>>> import numpy as np
>>> np.set_printoptions(precision=3, suppress=True, linewidth=200, floatmode="fixed")
>>> F = np.load("m.npy")
>>> print(F)
[[-2 -1 -2 -4 -2 -4]
 [-1 -2  0 -2 -4  0]
 [-1 -2 -1 -2 -4 -2]
 [-6 -3 -6  6  3  6]
 [-3 -6  0  3  6  0]
 [-3 -6 -3  3  6  3]]
>>> x = np.array([2, -2, -3, 3, -2, -1])
>>> a = np.maximum(F @ x, 0)
>>> print(F.T @ a)
[-157 -152 -144  118   74  117]
>>> print(np.tanh(F @ x))
[0.000 0.999 1.000 1.000 0.995 1.000]
>>> A = np.loadtxt("x.csv", delimiter=",")
>>> print(A)
[[ 0.288  0.453  0.065  0.841]
 [ 0.453  0.712 -0.041 -0.535]
 [ 0.065 -0.041  0.994 -0.076]
 [ 0.841 -0.535 -0.076  0.006]]
>>> # symmetric, so the eigenvalues are real
>>> B = np.array([[6, 1], [1, 6], [-5, 8], [-7, 1]])
>>> B @ A
Traceback (most recent call last):
  File "<python-input-12>", line 1, in <module>
    B @ A
    ~~^~~
ValueError: matmul: Input operand 1 has a mismatch in its core dimension 0, with gufunc signature (n?,k),(k,m?)->(n?,m?) (size 4 is different from 2)
>>> print(np.linalg.matrix_rank(np.vstack([A, B.T])))
4
>>> print(B.T @ A.T)
[[-4.029  7.382 -4.088  4.853]
 [ 4.365  3.859  7.694 -2.976]]
>>> print(np.einsum("ik,kj->ij", A, B))
[[-4.029  4.365]
 [ 7.382  3.859]
 [-4.088  7.694]
 [ 4.853 -2.976]]
>>> print(np.einsum("ij->j", A))
[1.647 0.588 0.941 0.235]
>>> print(np.einsum("ik,kj->ji", A, B))
[[-4.029  7.382 -4.088  4.853]
 [ 4.365  3.859  7.694 -2.976]]
>>> B = np.array([[2, 1], [2, 1]])
>>> Z = np.kron(B, A)
>>> print(round(np.linalg.norm(Z, 2), 3), np.round(np.linalg.norm(B, 2) * np.linalg.norm(A, 2), 3))
3.162 3.162
>>> vals, evecs = np.linalg.eigh(A)
>>> x = np.array([5, 7, -3, 1])
>>> print(round(x @ A @ x / (x @ x), 3), vals[0], vals[-1])
0.999 -1.0 1.0
>>> hat = np.triu(np.array([[-1, 0, 1, -2], [0, 0, -1, 0], [1, 0, 2, 0], [2, -1, 1, -1]]), 1) + np.eye(4)
>>> B = hat @ A @ np.linalg.inv(hat)
>>> print(np.round(np.poly(B), 3) + 0)
[ 1.000 -2.000  0.000  2.000 -1.000]
>>> print(round(float(np.trace(B)), 3), np.trace(A))
2.0 2.0
>>> print(np.linalg.matrix_rank(B))
4
>>> assert A == A.T
Traceback (most recent call last):
  File "<python-input-29>", line 1, in <module>
    assert A == A.T
           ^^^^^^^^
ValueError: The truth value of an array with more than one element is ambiguous. Use a.any() or a.all()
>>> print(np.round(A @ A, 3) + 0)
[[1.000 0.000 0.000 0.000]
 [0.000 1.000 0.000 0.000]
 [0.000 0.000 1.000 0.000]
 [0.000 0.000 0.000 1.000]]
>>> print(np.sort(np.abs(np.linalg.eigvals(A))))
[1.000 1.000 1.000 1.000]
>>> print(round(np.abs(np.linalg.eigvals(A)).max(), 3))
1.0
>>> print(np.allclose(A, A.T))
True
>>> print((A - A.T) / 2)
[[0.000 0.000 0.000 0.000]
 [0.000 0.000 0.000 0.000]
 [0.000 0.000 0.000 0.000]
 [0.000 0.000 0.000 0.000]]
>>> print(np.allclose(A @ A.T, A.T @ A))
True
>>> print(round(float(np.linalg.det(A)), 3))
-1.0
>>> X = np.load("out0.npy")
>>> print(X)
[[ -4  -8 -12]
 [  1   2   3]
 [  0   0   0]]
>>> # looks like rank 1
>>> print(np.allclose(X[:-1].T @ np.linalg.lstsq(X[:-1].T, X[-1])[0], X[-1]))
True
>>> print(X @ np.linalg.pinv(X) @ X)
[[ -4.000  -8.000 -12.000]
 [  1.000   2.000   3.000]
 [  0.000   0.000   0.000]]
>>> print(np.abs(np.diag(np.linalg.qr(X)[1])) > 1e-9)
[ True False False]
>>> print(np.linalg.lstsq(X[:-1].T, X[-1])[2])
1
>>> rk = np.linalg.matrix_rank(X)
>>> print(rk)
1
>>> null = np.linalg.svd(X)[2][rk:].T
>>> print(np.allclose(X @ null, 0))
True
>>> print([int(np.linalg.matrix_rank(X[:, :j + 1])) for j in range(3)])
[1, 1, 1]
>>> print(np.round(X @ null, 3) + 0)
[[0.000 0.000]
 [0.000 0.000]
 [0.000 0.000]]
>>> print(np.linalg.matrix_rank(X.T @ X), np.linalg.matrix_rank(X @ X.T))
1 1
>>> print(null @ null.T)
[[ 0.929 -0.143 -0.214]
 [-0.143  0.714 -0.429]
 [-0.214 -0.429  0.357]]
>>> mat = np.array([[2, 2], [2, 1], [-2, -1]])
>>> mat[-1] = mat[0] + -1 * mat[1]
>>> print(mat)
[[2 2]
 [2 1]
 [0 1]]
>>> B = np.c_[mat[:, :1] @ np.array([[3]]), np.array([0, 2, -3])]
>>> print(B)
[[ 6  0]
 [ 6  2]
 [ 0 -3]]
>>> print(np.linalg.matrix_rank(np.c_[mat, B]))
3
>>> print(np.linalg.norm(np.linalg.qr(mat)[0].T @ B, axis=0) ** 2 / ((B ** 2).sum(axis=0) + 1e-12))
[1.000 0.974]
>>> M = np.array([[6, -2, 3, 5], [-2, 0, -1, -1], [3, -1, 2, -1], [5, -1, -1, -4]])
>>> x = np.array([-2, -2, 0, -3])
>>> print(np.sign((M @ x).round(6)))
[-1  1 -1  1]
>>> print(np.einsum("ij,j->i", M, x))
[-23   7  -1   4]
>>> print(M @ np.eye(4)[0])
[ 6.000 -2.000  3.000  5.000]
>>> print((M * x).sum(axis=1))
[-23   7  -1   4]
>>> print(M @ x)
[-23   7  -1   4]
>>> def softmax(z):
...     e = np.exp(z - z.max(axis=-1, keepdims=True))
...     return e / e.sum(axis=-1, keepdims=True)
... 
>>> print(np.round(softmax(M[0] + 2), 3) + 0)
[0.705 0.000 0.035 0.259]
>>> print(np.round(softmax(M[0]), 3) + 0)
[0.705 0.000 0.035 0.259]
>>> scores = M @ M.T / np.sqrt(4)
>>> print(np.round(softmax(scores + np.triu(np.full(scores.shape, -np.inf), 1)), 3) + 0)
[[1.000 0.000 0.000 0.000]
 [0.000 1.000 0.000 0.000]
 [0.953 0.000 0.047 0.000]
 [0.000 0.000 0.000 1.000]]
